% ipython --no-banner

In [1]: import numpy as np

In [2]: np.set_printoptions(precision=2, suppress=True, linewidth=120)

In [3]: m1 = np.loadtxt("run16.csv", delimiter=",")

In [4]: m1
Out[4]: 
array([[5., 0., 0., 4., 4., 0., 4., 0., 4., 4., 4.],
       [0., 5., 4., 0., 0., 4., 0., 4., 0., 0., 0.],
       [0., 4., 5., 0., 0., 4., 0., 4., 0., 0., 0.],
       [4., 0., 0., 5., 4., 0., 4., 0., 4., 4., 4.],
       [4., 0., 0., 4., 5., 0., 4., 0., 4., 4., 4.],
       [0., 4., 4., 0., 0., 5., 0., 4., 0., 0., 0.],
       [4., 0., 0., 4., 4., 0., 5., 0., 4., 4., 4.],
       [0., 4., 4., 0., 0., 4., 0., 5., 0., 0., 0.],
       [4., 0., 0., 4., 4., 0., 4., 0., 5., 4., 4.],
       [4., 0., 0., 4., 4., 0., 4., 0., 4., 5., 4.],
       [4., 0., 0., 4., 4., 0., 4., 0., 4., 4., 5.]])

In [5]: # splits into 2 blocks

In [6]: Lm = np.linalg.cholesky(m1)

In [7]: np.diag(Lm) ** 2
Out[7]: array([5.  , 5.  , 1.8 , 1.8 , 1.44, 1.44, 1.31, 1.31, 1.24, 1.19, 1.16])

In [8]: np.linalg.eigvalsh(m1).min() > 0
Out[8]: np.True_

In [9]: round(np.prod(np.diag(Lm)) ** 2, 2), round(np.linalg.det(m1), 2)
Out[9]: (np.float64(493.0), np.float64(493.0))

In [10]: w, V = np.linalg.eigvalsh(m1)
ValueError: too many values to unpack (expected 2)


In [11]: w, V = np.linalg.eigh(m1)

In [12]: np.round(np.abs(V[:, -1]), 2) + 0
Out[12]: array([0.38, 0.  , 0.  , 0.38, 0.38, 0.  , 0.38, 0.  , 0.38, 0.38, 0.38])

In [13]: w
Out[13]: array([ 1.,  1.,  1.,  1.,  1.,  1.,  1.,  1.,  1., 17., 29.])

In [14]: np.linalg.eigvalsh(m1 @ m1)
Out[14]: array([  1.,   1.,   1.,   1.,   1.,   1.,   1.,   1.,   1., 289., 841.])

In [15]: (w > 1e-8).sum(), (w < -1e-8).sum()
Out[15]: (np.int64(11), np.int64(0))

In [16]: np.round(V @ np.diag(w) @ V.T, 2) + 0
Out[16]: 
array([[5., 0., 0., 4., 4., 0., 4., 0., 4., 4., 4.],
       [0., 5., 4., 0., 0., 4., 0., 4., 0., 0., 0.],
       [0., 4., 5., 0., 0., 4., 0., 4., 0., 0., 0.],
       [4., 0., 0., 5., 4., 0., 4., 0., 4., 4., 4.],
       [4., 0., 0., 4., 5., 0., 4., 0., 4., 4., 4.],
       [0., 4., 4., 0., 0., 5., 0., 4., 0., 0., 0.],
       [4., 0., 0., 4., 4., 0., 5., 0., 4., 4., 4.],
       [0., 4., 4., 0., 0., 4., 0., 5., 0., 0., 0.],
       [4., 0., 0., 4., 4., 0., 4., 0., 5., 4., 4.],
       [4., 0., 0., 4., 4., 0., 4., 0., 4., 5., 4.],
       [4., 0., 0., 4., 4., 0., 4., 0., 4., 4., 5.]])

In [17]: np.abs(V[:, -1]).round(6).argmax()
Out[17]: np.int64(0)

In [18]: r0, v = m1[1], m1[3]

In [19]: r0 @ v
Out[19]: np.float64(0.0)

In [20]: r0 @ r0
Out[20]: np.float64(73.0)

In [21]: pr = (r0 @ v) / (r0 @ r0) * r0

In [22]: np.outer(r0, v)
Out[22]: 
array([[ 0.,  0.,  0.,  0.,  0.,  0.,  0.,  0.,  0.,  0.,  0.],
       [20.,  0.,  0., 25., 20.,  0., 20.,  0., 20., 20., 20.],
       [16.,  0.,  0., 20., 16.,  0., 16.,  0., 16., 16., 16.],
       [ 0.,  0.,  0.,  0.,  0.,  0.,  0.,  0.,  0.,  0.,  0.],
       [ 0.,  0.,  0.,  0.,  0.,  0.,  0.,  0.,  0.,  0.,  0.],
       [16.,  0.,  0., 20., 16.,  0., 16.,  0., 16., 16., 16.],
       [ 0.,  0.,  0.,  0.,  0.,  0.,  0.,  0.,  0.,  0.,  0.],
       [16.,  0.,  0., 20., 16.,  0., 16.,  0., 16., 16., 16.],
       [ 0.,  0.,  0.,  0.,  0.,  0.,  0.,  0.,  0.,  0.,  0.],
       [ 0.,  0.,  0.,  0.,  0.,  0.,  0.,  0.,  0.,  0.,  0.],
       [ 0.,  0.,  0.,  0.,  0.,  0.,  0.,  0.,  0.,  0.,  0.]])

In [23]: pr
Out[23]: array([0., 0., 0., 0., 0., 0., 0., 0., 0., 0., 0.])

In [24]: v - pr
Out[24]: array([4., 0., 0., 5., 4., 0., 4., 0., 4., 4., 4.])

In [25]: (v - pr) @ r0
Out[25]: np.float64(0.0)

In [26]: m1 @ m1
Out[26]: 
array([[121.,   0.,   0., 120., 120.,   0., 120.,   0., 120., 120., 120.],
       [  0.,  73.,  72.,   0.,   0.,  72.,   0.,  72.,   0.,   0.,   0.],
       [  0.,  72.,  73.,   0.,   0.,  72.,   0.,  72.,   0.,   0.,   0.],
       [120.,   0.,   0., 121., 120.,   0., 120.,   0., 120., 120., 120.],
       [120.,   0.,   0., 120., 121.,   0., 120.,   0., 120., 120., 120.],
       [  0.,  72.,  72.,   0.,   0.,  73.,   0.,  72.,   0.,   0.,   0.],
       [120.,   0.,   0., 120., 120.,   0., 121.,   0., 120., 120., 120.],
       [  0.,  72.,  72.,   0.,   0.,  72.,   0.,  73.,   0.,   0.,   0.],
       [120.,   0.,   0., 120., 120.,   0., 120.,   0., 121., 120., 120.],
       [120.,   0.,   0., 120., 120.,   0., 120.,   0., 120., 121., 120.],
       [120.,   0.,   0., 120., 120.,   0., 120.,   0., 120., 120., 121.]])

In [27]: (m1 + m1.T) / 2
Out[27]: 
array([[5., 0., 0., 4., 4., 0., 4., 0., 4., 4., 4.],
       [0., 5., 4., 0., 0., 4., 0., 4., 0., 0., 0.],
       [0., 4., 5., 0., 0., 4., 0., 4., 0., 0., 0.],
       [4., 0., 0., 5., 4., 0., 4., 0., 4., 4., 4.],
       [4., 0., 0., 4., 5., 0., 4., 0., 4., 4., 4.],
       [0., 4., 4., 0., 0., 5., 0., 4., 0., 0., 0.],
       [4., 0., 0., 4., 4., 0., 5., 0., 4., 4., 4.],
       [0., 4., 4., 0., 0., 4., 0., 5., 0., 0., 0.],
       [4., 0., 0., 4., 4., 0., 4., 0., 5., 4., 4.],
       [4., 0., 0., 4., 4., 0., 4., 0., 4., 5., 4.],
       [4., 0., 0., 4., 4., 0., 4., 0., 4., 4., 5.]])

In [28]: np.sort(np.abs(np.linalg.eigvals(m1)))
Out[28]: array([ 1.,  1.,  1.,  1.,  1.,  1.,  1.,  1.,  1., 17., 29.])

In [29]: np.linalg.matrix_power(m1, 2)
Out[29]: 
array([[121.,   0.,   0., 120., 120.,   0., 120.,   0., 120., 120., 120.],
       [  0.,  73.,  72.,   0.,   0.,  72.,   0.,  72.,   0.,   0.,   0.],
       [  0.,  72.,  73.,   0.,   0.,  72.,   0.,  72.,   0.,   0.,   0.],
       [120.,   0.,   0., 121., 120.,   0., 120.,   0., 120., 120., 120.],
       [120.,   0.,   0., 120., 121.,   0., 120.,   0., 120., 120., 120.],
       [  0.,  72.,  72.,   0.,   0.,  73.,   0.,  72.,   0.,   0.,   0.],
       [120.,   0.,   0., 120., 120.,   0., 121.,   0., 120., 120., 120.],
       [  0.,  72.,  72.,   0.,   0.,  72.,   0.,  73.,   0.,   0.,   0.],
       [120.,   0.,   0., 120., 120.,   0., 120.,   0., 121., 120., 120.],
       [120.,   0.,   0., 120., 120.,   0., 120.,   0., 120., 121., 120.],
       [120.,   0.,   0., 120., 120.,   0., 120.,   0., 120., 120., 121.]])

In [30]: m1.inv()
AttributeError: 'numpy.ndarray' object has no attribute 'inv'
